$ python -q
>>> import numpy as np
>>> np.set_printoptions(precision=2, suppress=True, linewidth=100, sign=" ")
>>> basis = np.sign(np.array([[2, 2, 0, -1], [0, 0, -1, 2], [1, -1, 0, 1], [1, -1, 0, -2]]))
>>> out = (np.tril(basis, -1) + np.eye(4)) @ (np.triu(basis, 1) + np.eye(4))
>>> evals = np.array([2, 2, 0, 3])
>>> A = np.rint(out * evals @ np.linalg.inv(out)) + 0
>>> A
array([[ 3., -1.,  0., -1.],
       [-1.,  3.,  2., -1.],
       [ 1., -1., -2.,  3.],
       [ 1., -1., -2.,  3.]])
>>> vec = np.array([0, 1, 0, 4])
>>> h1 = np.maximum(A @ vec, 0)
>>> A.T @ h1
array([ 22., -22., -44.,  66.])
>>> h1
array([  0.,   0.,  11.,  11.])
>>> np.flatnonzero(h1 > 1e-9)
array([ 2,  3])
>>> np.maximum(A @ vec, 0) - np.maximum(-A @ vec, 0)
array([-5., -1., 11., 11.])
>>> np.tanh(A @ vec)
array([-1.  , -0.76,  1.  ,  1.  ])
>>> np.maximum(A @ (3 * vec), 0)
array([  0.,   0.,  33.,  33.])
>>> E = np.load("data.npy")
>>> E.round(2) + 0
array([[-1.22, -0.17,  0.42,  0.47, -0.1 , -1.44],
       [ 1.15, -1.11,  0.  ,  1.09,  0.07, -0.49],
       [ 0.54,  0.64, -0.78, -0.15, -1.47, -0.71],
       [ 0.75,  0.06,  0.17, -1.26,  0.84, -1.05],
       [-0.2 , -1.32,  0.56, -0.95, -0.97,  0.25],
       [-0.54, -0.77, -1.69, -0.26,  0.42, -0.05]])
>>> np.round(E.T @ E, 2) + 0
array([[ 4.,  0.,  0.,  0.,  0.,  0.],
       [ 0.,  4.,  0.,  0.,  0.,  0.],
       [ 0.,  0.,  4.,  0.,  0.,  0.],
       [ 0.,  0.,  0.,  4.,  0.,  0.],
       [ 0.,  0.,  0.,  0.,  4.,  0.],
       [ 0.,  0.,  0.,  0.,  0.,  4.]])
>>> np.linalg.svd(E, compute_uv=False)
array([ 2.,  2.,  2.,  2.,  2.,  2.])
>>> np.linalg.norm(E, axis=0)
array([ 2.,  2.,  2.,  2.,  2.,  2.])
>>> np.round(E @ E.T, 2) + 0
array([[ 4.,  0.,  0.,  0.,  0.,  0.],
       [ 0.,  4.,  0.,  0.,  0.,  0.],
       [ 0.,  0.,  4.,  0.,  0.,  0.],
       [ 0.,  0.,  0.,  4.,  0.,  0.],
       [ 0.,  0.,  0.,  0.,  4.,  0.],
       [ 0.,  0.,  0.,  0.,  0.,  4.]])
